$ python3 -q
>>> import numpy as np
>>> np.set_printoptions(suppress=True, linewidth=160)
>>> rnd = lambda a: np.round(a, 2) + 0
>>> data = np.load("a.npy")
>>> data
array([[ 0,  4,  2,  1,  1],
       [ 0, -4, -2, -1, -1],
       [ 0, -4, -2, -1, -1],
       [ 0,  4,  2,  1,  1]])
>>> r0 = np.array([-1, -3])
>>> np.polyval(r0, data[0])
array([-3, -7, -5, -4, -4])
>>> np.convolve(data[0], r0)
array([  0,  -4, -14,  -7,  -4,  -3])
>>> feats = np.load("run19.npy")
>>> feats
array([[-8., -7., -3., -2.],
       [ 6., 14.,  6., 14.],
       [ 6.,  1.,  1., -4.],
       [-3., -7., -3., -7.]])
>>> np.abs(np.diag(np.linalg.qr(feats)[1])) > 1e-9
array([ True,  True,  True, False])
>>> rnd(feats @ np.linalg.pinv(feats) @ feats)
array([[-8., -7., -3., -2.],
       [ 6., 14.,  6., 14.],
       [ 6.,  1.,  1., -4.],
       [-3., -7., -3., -7.]])
>>> np.unique(feats.round(6), axis=0).shape
(4, 4)
>>> rnd(np.trace(np.linalg.pinv(feats) @ feats))
np.float64(3.0)
>>> rng = np.random.default_rng(385)
>>> z = rng.permutation(4)
>>> z
array([3, 2, 1, 0])
>>> A2 = feats[z][:, z]
>>> np.allclose(A2, feats)
False
>>> x = np.array([-1, 2, 1, -9])
>>> (feats * x).sum(axis=1)
array([  9., -98.,  33.,  49.])
>>> np.einsum("ij,j->i", feats, x)
array([  9., -98.,  33.,  49.])
>>> rnd(np.linalg.det(feats[::-1]))
np.float64(0.0)
>>> rnd(np.linalg.eigvals(feats).sum().real)
np.float64(0.0)
>>> rnd(np.linalg.eigvals(feats))
array([-5.,  4.,  1.,  0.])
>>> np.einsum("ii->", feats)
np.float64(0.0)
>>> rnd(np.linalg.det(feats.T))
np.float64(0.0)
>>> np.einsum("ij,ji->", feats, feats)
np.float64(42.0)
>>> np.allclose(feats @ feats.T, feats.T @ feats)
False
>>> np.trace(feats)
np.float64(0.0)
>>> np.allclose(feats, feats.T)
False
>>> rnd(np.sort(np.abs(np.linalg.eigvals(feats))))
array([0., 1., 4., 5.])
>>> arr = np.load("data.npy")
>>> rnd(arr)
array([[1.  , 0.  , 0.  ],
       [0.  , 1.  , 0.  ],
       [0.33, 0.33, 0.33]])
>>> hat = np.triu(np.array([[1, -3, -2], [3, -1, 1], [-3, -2, 3]]), 1) + np.eye(3)
>>> A2 = hat @ arr @ np.linalg.inv(hat)
>>> rnd(np.poly(A2))
array([ 1.  , -2.33,  1.67, -0.33])
>>> rnd(np.trace(A2)), rnd(np.trace(arr))
(np.float64(2.33), np.float64(2.33))
>>> np.linalg.matrix_rank(A2)
np.int64(3)
>>> vals, vecs = np.linalg.eig(arr)
>>> rnd(np.sort(np.linalg.eigvals(arr @ arr)))
array([0.11, 1.  , 1.  ])
>>> rnd(vals)
array([0.33, 1.  , 1.  ])
>>> U, sigma, vt = np.linalg.svd(arr, full_matrices=False)
>>> np.abs(U[:, 0]).round(6).argmax()
np.int64(0)
>>> rnd(np.abs(vt[0]))
array([0.7 , 0.7 , 0.14])
>>> rnd(U.T @ U)
array([[1., 0., 0.],
       [0., 1., 0.],
       [0., 0., 1.]])
>>> r = np.linalg.matrix_rank(feats)
>>> r
np.int64(3)
>>> N = np.linalg.svd(feats)[2][r:].T
>>> [int(np.linalg.matrix_rank(feats[:i])) for i in range(1, len(feats) + 1)]
[1, 2, 3, 3]
>>> np.linalg.matrix_rank(feats.T @ feats), np.linalg.matrix_rank(feats @ feats.T)
(np.int64(3), np.int64(3))
>>> np.allclose(feats @ N, 0)
True
>>> N.shape
(4, 1)
>>> [int(np.linalg.matrix_rank(np.delete(feats, i, axis=0))) for i in range(4)]
[2, 3, 2, 3]
>>> [int(np.linalg.matrix_rank(feats[:, :j + 1])) for j in range(4)]
[1, 2, 3, 3]
>>> [int(np.linalg.matrix_rank(np.linalg.matrix_power(arr, p))) for p in range(1, 4)]
[3, 3, 3]
>>> F = np.load("test17.npy")
>>> F
array([[ 7.02,  9.1 , -6.22,  1.12],
       [ 3.39, -4.5 ,  6.47,  8.62],
       [ 0.46,  9.62,  4.21, -0.43],
       [-3.76, -3.38, -3.08, 16.47],
       [-0.47,  0.34,  0.19,  1.42]])
>>> A2 = np.c_[F[:, :2] @ np.array([[1, 2], [2, 2]]), np.array([-1, 4, 4, -5, -4])]
>>> rnd(A2)
array([[ 25.22,  32.24,  -1.  ],
       [ -5.61,  -2.22,   4.  ],
       [ 19.7 ,  20.16,   4.  ],
       [-10.52, -14.28,  -5.  ],
       [  0.21,  -0.26,  -4.  ]])
>>> np.linalg.matrix_rank(A2)
np.int64(3)
>>> rnd(np.linalg.norm(np.linalg.qr(F)[0].T @ A2, axis=0) ** 2 / ((A2 ** 2).sum(axis=0) + 1e-12))
array([1. , 1. , 0.8])
>>> z = rng.permutation(4)
>>> A2 = F[:, z] * rng.choice([-1, 1], 4)
>>> A2
array([[ 7.02,  1.12, -6.22,  9.1 ],
       [ 3.39,  8.62,  6.47, -4.5 ],
       [ 0.46, -0.43,  4.21,  9.62],
       [-3.76, 16.47, -3.08, -3.38],
       [-0.47,  1.42,  0.19,  0.34]])
>>> U, _, vt = np.linalg.svd(F.T @ A2)
>>> rnd(np.linalg.lstsq(F, A2)[0])
array([[1., 0., 0., 0.],
       [0., 0., 0., 1.],
       [0., 0., 1., 0.],
       [0., 1., 0., 0.]])
>>> z
array([0, 3, 2, 1])
